$ python3 -q
>>> import numpy as np
>>> np.set_printoptions(precision=2, suppress=True, linewidth=140)
>>> rd = lambda a: np.round(a, 2) + 0
>>> X = np.array([[1, -1, 1, -2, -1, -1],
...     [-2, 1, -1, 2, -1, 0],
...     [-1, 2, 1, 1, 0, 2],
...     [0, 2, -1, -2, 0, 1],
...     [3, -2, 2, -4, 0, -1]])
>>> X
array([[ 1, -1,  1, -2, -1, -1],
       [-2,  1, -1,  2, -1,  0],
       [-1,  2,  1,  1,  0,  2],
       [ 0,  2, -1, -2,  0,  1],
       [ 3, -2,  2, -4,  0, -1]])
>>> # null space of dimension 2
>>> U, sigma, Vh = np.linalg.svd(X)
>>> rd(sigma)
array([7.43, 3.49, 2.24, 1.62, 0.  ])
>>> np.argmax(sigma[:-1] / (sigma[1:] + 1e-6)) + 1
np.int64(4)
>>> A2 = U[:, :4] @ np.diag(sigma[:4]) @ Vh[:4]
>>> rd(A2)
array([[ 1., -1.,  1., -2., -1., -1.],
       [-2.,  1., -1.,  2., -1.,  0.],
       [-1.,  2.,  1.,  1.,  0.,  2.],
       [ 0.,  2., -1., -2.,  0.,  1.],
       [ 3., -2.,  2., -4.,  0., -1.]])
>>> rd(np.abs(X - A2).max())
np.float64(0.0)
>>> rd(np.linalg.norm(X - A2, 2)), rd(sigma[4])
(np.float64(0.0), np.float64(0.0))
>>> rd(np.linalg.norm(X - A2) / np.linalg.norm(X))
np.float64(0.0)
>>> np.linalg.matrix_rank(A2)
np.int64(4)
>>> rng = np.random.default_rng(21)
>>> A2 = X + rng.integers(-2, 3, (5, 4)) @ rng.integers(-2, 3, (4, 6))
>>> A2
array([[-1,  0,  5,  1, -4, -3],
       [ 1,  3, -2,  6,  2, -3],
       [-2,  0,  5,  0, -5,  5],
       [ 2,  4, -8, -7,  4,  1],
       [10, -9,  7, -3, -4,  8]])
>>> np.linalg.matrix_rank(A2 - X, tol=1e-8)
np.int64(4)
>>> np.abs(A2 - X).sum(axis=1)
array([15, 16, 16, 20, 33])
>>> A2 - X
array([[-2,  1,  4,  3, -3, -2],
       [ 3,  2, -1,  4,  3, -3],
       [-1, -2,  4, -1, -5,  3],
       [ 2,  2, -7, -5,  4,  0],
       [ 7, -7,  5,  1, -4,  9]])
>>> rd(np.linalg.svd(A2 - X, compute_uv=False))
array([16.97, 10.95,  7.42,  1.76,  0.  ])
>>> arr = np.loadtxt("out12.csv", delimiter=",")
>>> arr
array([[3., 1., 0., 0., 0., 0., 0., 0.],
       [0., 3., 1., 0., 0., 0., 0., 0.],
       [0., 0., 3., 1., 0., 0., 0., 0.],
       [0., 0., 0., 3., 1., 0., 0., 0.],
       [0., 0., 0., 0., 3., 1., 0., 0.],
       [0., 0., 0., 0., 0., 3., 1., 0.],
       [0., 0., 0., 0., 0., 0., 3., 1.],
       [0., 0., 0., 0., 0., 0., 0., 3.]])
>>> # triangular: eigenvalues sit on the diagonal
>>> lab = rng.permutation(8)
>>> lab
array([0, 2, 1, 7, 6, 3, 4, 5])
>>> A2 = arr[lab][:, lab]
>>> np.allclose(A2, arr)
False
>>> rd(np.linalg.det(A2)), rd(np.linalg.det(arr[lab]))
(np.float64(6561.0), np.float64(6561.0))
>>> np.diag(A2)
array([3., 3., 3., 3., 3., 3., 3., 3.])
>>> np.trace(A2)
np.float64(24.0)
>>> U, sigma, Vh = np.linalg.svd(X)
>>> V = Vh[:(sigma > 1e-8).sum()]
>>> x0 = X[1] + 2 * X[3] + rng.integers(2) * np.eye(6)[1]
>>> x0
array([-2.,  6., -3., -2., -1.,  2.])
>>> np.linalg.matrix_rank(np.vstack([X, x0]))
np.int64(5)
>>> np.allclose(V.T @ V @ x0, x0)
False
>>> rd(np.linalg.norm(x0 - V.T @ V @ x0))
np.float64(0.62)
>>> x0 = np.array([-2, 0, 3, -2, 3, 1, 2, 1])
>>> h = np.maximum(arr @ x0, 0)
>>> np.flatnonzero(h > 1e-9)
array([1, 2, 4, 5, 6, 7])
>>> A2 = np.linalg.inv(arr)
>>> np.allclose(A2, arr.T)
False
>>> rd(np.linalg.det(arr) * np.linalg.det(A2))
np.float64(1.0)
>>> (np.abs(A2) > 1e-9).astype(int)
array([[1, 1, 1, 1, 1, 1, 1, 1],
       [0, 1, 1, 1, 1, 1, 1, 1],
       [0, 0, 1, 1, 1, 1, 1, 1],
       [0, 0, 0, 1, 1, 1, 1, 1],
       [0, 0, 0, 0, 1, 1, 1, 1],
       [0, 0, 0, 0, 0, 1, 1, 1],
       [0, 0, 0, 0, 0, 0, 1, 1],
       [0, 0, 0, 0, 0, 0, 0, 1]])
>>> rd(A2)
array([[ 0.33, -0.11,  0.04, -0.01,  0.  ,  0.  ,  0.  ,  0.  ],
       [ 0.  ,  0.33, -0.11,  0.04, -0.01,  0.  ,  0.  ,  0.  ],
       [ 0.  ,  0.  ,  0.33, -0.11,  0.04, -0.01,  0.  ,  0.  ],
       [ 0.  ,  0.  ,  0.  ,  0.33, -0.11,  0.04, -0.01,  0.  ],
       [ 0.  ,  0.  ,  0.  ,  0.  ,  0.33, -0.11,  0.04, -0.01],
       [ 0.  ,  0.  ,  0.  ,  0.  ,  0.  ,  0.33, -0.11,  0.04],
       [ 0.  ,  0.  ,  0.  ,  0.  ,  0.  ,  0.  ,  0.33, -0.11],
       [ 0.  ,  0.  ,  0.  ,  0.  ,  0.  ,  0.  ,  0.  ,  0.33]])
>>> rd(np.linalg.det(arr) * A2)
array([[2187., -729.,  243.,  -81.,   27.,   -9.,    3.,   -1.],
       [   0., 2187., -729.,  243.,  -81.,   27.,   -9.,    3.],
       [   0.,    0., 2187., -729.,  243.,  -81.,   27.,   -9.],
       [   0.,    0.,    0., 2187., -729.,  243.,  -81.,   27.],
       [   0.,    0.,    0.,    0., 2187., -729.,  243.,  -81.],
       [   0.,    0.,    0.,    0.,    0., 2187., -729.,  243.],
       [   0.,    0.,    0.,    0.,    0.,    0., 2187., -729.],
       [   0.,    0.,    0.,    0.,    0.,    0.,    0., 2187.]])
>>> rd(np.linalg.slogdet(arr)[0])
np.float64(1.0)
